In [1]: import numpy as np

In [2]: np.set_printoptions(suppress=True, linewidth=200)

In [3]: feats = np.array([[0, 2, -2], [-2, 0, -1], [2, 1, 0]])

In [4]: vec = np.array([-2, 2, -2])

In [5]: print(feats * vec)
[[ 0  4  4]
 [ 4  0  2]
 [-4  2  0]]

In [6]: print(feats @ np.ones(3))
[ 0. -3.  3.]

In [7]: print(feats @ np.eye(3)[2])
[-2. -1.  0.]

In [8]: print(feats @ vec)
[ 8  6 -2]

In [9]: print((feats * vec).sum(axis=1))
[ 8  6 -2]

In [10]: print(feats @ (2 * vec))
[16 12 -4]

In [11]: U, sv, Vh = np.linalg.svd(feats)

In [12]: print(np.argmax(sv[:-1] / (sv[1:] + 1e-6)) + 1)
2

In [13]: print(sv.round(1) + 0)
[3. 3. 0.]

In [14]: out = U[:, :2] @ np.diag(sv[:2]) @ Vh[:2]

In [15]: print(np.round(np.linalg.norm(feats - out) / np.linalg.norm(feats), 1))
0.0

In [16]: print(np.linalg.matrix_rank(out))
2

In [17]: print(round(np.abs(feats - out).max(), 1))
0.0

In [18]: print(np.round(np.linalg.norm(feats - out, 2), 1), np.round(sv[2], 1))
0.0 0.0

In [19]: print(np.linalg.matrix_rank(feats, rtol=0.05))
2

In [20]: U, sv, Vh = np.linalg.svd(feats, full_matrices=False)

In [21]: print(np.round(sv / sv[0], 1) + 0)
[1. 1. 0.]

In [22]: print(np.allclose(U * sv @ Vh, feats))
True

In [23]: print(np.round(U.T @ feats @ Vh.T, 1) + 0)
[[3. 0. 0.]
 [0. 3. 0.]
 [0. 0. 0.]]

In [24]: print(np.round(U.T @ U, 1) + 0)
[[1. 0. 0.]
 [0. 1. 0.]
 [0. 0. 1.]]

In [25]: print(np.round(np.cumsum(sv ** 2) / np.sum(sv ** 2), 1))
[0.5 1.  1. ]

In [26]: m1 = np.array([[1, -1, 1, -1, 1, -1, 1, -1],
    ...:     [1, 1, -1, -1, -1, -1, 1, 1],
    ...:     [1, -1, -1, 1, -1, 1, 1, -1]])

In [27]: print(m1)
[[ 1 -1  1 -1  1 -1  1 -1]
 [ 1  1 -1 -1 -1 -1  1  1]
 [ 1 -1 -1  1 -1  1  1 -1]]

In [28]: vec = np.array([0, -1, 0, -4, 2, -3, -3, -4])

In [29]: a = np.maximum(m1 @ vec, 0)

In [30]: print(np.maximum(m1 @ (3 * vec), 0))
[33  0  0]

In [31]: print(np.round(np.tanh(m1 @ vec), 1))
[ 1. -1. -1.]

In [32]: out = m1[0, 0] * m1[1:] - np.outer(m1[1:, 0], m1[0])

In [33]: print(out)
[[ 0  2 -2  0 -2  0  0  2]
 [ 0  0 -2  2 -2  2  0  0]]

In [34]: print(np.linalg.matrix_rank(out), np.linalg.matrix_rank(m1))
2 3

In [35]: W1 = np.array([[5, -9, 4, 5, 3, 9],
    ...:     [-6, -9, 1, -4, -6, -5],
    ...:     [-2, -2, -4, 8, -8, -5]])

In [36]: c = np.array([0, 0, 0, 1, 2, 1])

In [37]: hid = np.maximum(feats @ W1 + c, 0)

In [38]: print(np.linalg.matrix_rank(hid))
3

In [39]: print(np.round((hid > 0).mean(axis=0), 1))
[0.3 0.3 0.7 0.3 1.  0.7]

In [40]: print((hid > 0).astype(int))
[[0 0 1 0 1 1]
 [0 1 0 0 1 0]
 [1 0 1 1 1 1]]

In [41]: print(hid)
[[ 0  0 10  0  6  1]
 [ 0 20  0  0  4  0]
 [ 4  0  9  7  2 14]]

In [42]: C = np.array([[3, -3], [-1, 3], [2, 3], [-2, 3], [-2, -1], [2, 0]])

In [43]: print((hid @ C).round(6).argmax(axis=1))
[1 1 0]

In [44]: print(W1 @ C)
[[ 34 -18]
 [  3 -12]
 [-22  20]]

In [45]: rng = np.random.default_rng(46)

In [46]: out = m1 + rng.integers(-2, 3, (3, 1)) @ rng.integers(-2, 3, (1, 8))

In [47]: print(out)
[[ 1 -1  1 -1  1 -1  1 -1]
 [-3  1 -3 -3  1 -5  5  5]
 [ 3 -1  0  2 -2  3 -1 -3]]

In [48]: print(out - m1)
[[ 0  0  0  0  0  0  0  0]
 [-4  0 -2 -2  2 -4  4  4]
 [ 2  0  1  1 -1  2 -2 -2]]

In [49]: print(np.linalg.matrix_rank(out - m1, tol=1e-8))
1

In [50]: vec = np.array([2, 3, 1, 0, 5, 0, 0, 4])

In [51]: print(np.sign((m1 @ vec).round(6)))
[ 1  1 -1]

In [52]: print(np.einsum("ij,j->i", m1, vec))
[  1   3 -11]

In [53]: K = np.tril(np.array([[0, -2, -1, -1, -3],
    ...:     [0, 3, 1, 0, -2],
    ...:     [-1, -3, -1, 3, 2],
    ...:     [2, -2, -3, 1, -1],
    ...:     [-3, 3, -1, -3, 3]]), -1) + np.eye(5, dtype=int)

In [54]: print(K)
[[ 1  0  0  0  0]
 [ 0  1  0  0  0]
 [-1 -3  1  0  0]
 [ 2 -2 -3  1  0]
 [-3  3 -1 -3  1]]

In [55]: print(np.poly(K))
[  1.  -5.  10. -10.   5.  -1.]

In [56]: print(np.einsum("ij,ji->", K, K))
5

In [57]: print(round(float(np.linalg.det(K[::-1])), 1))
1.0
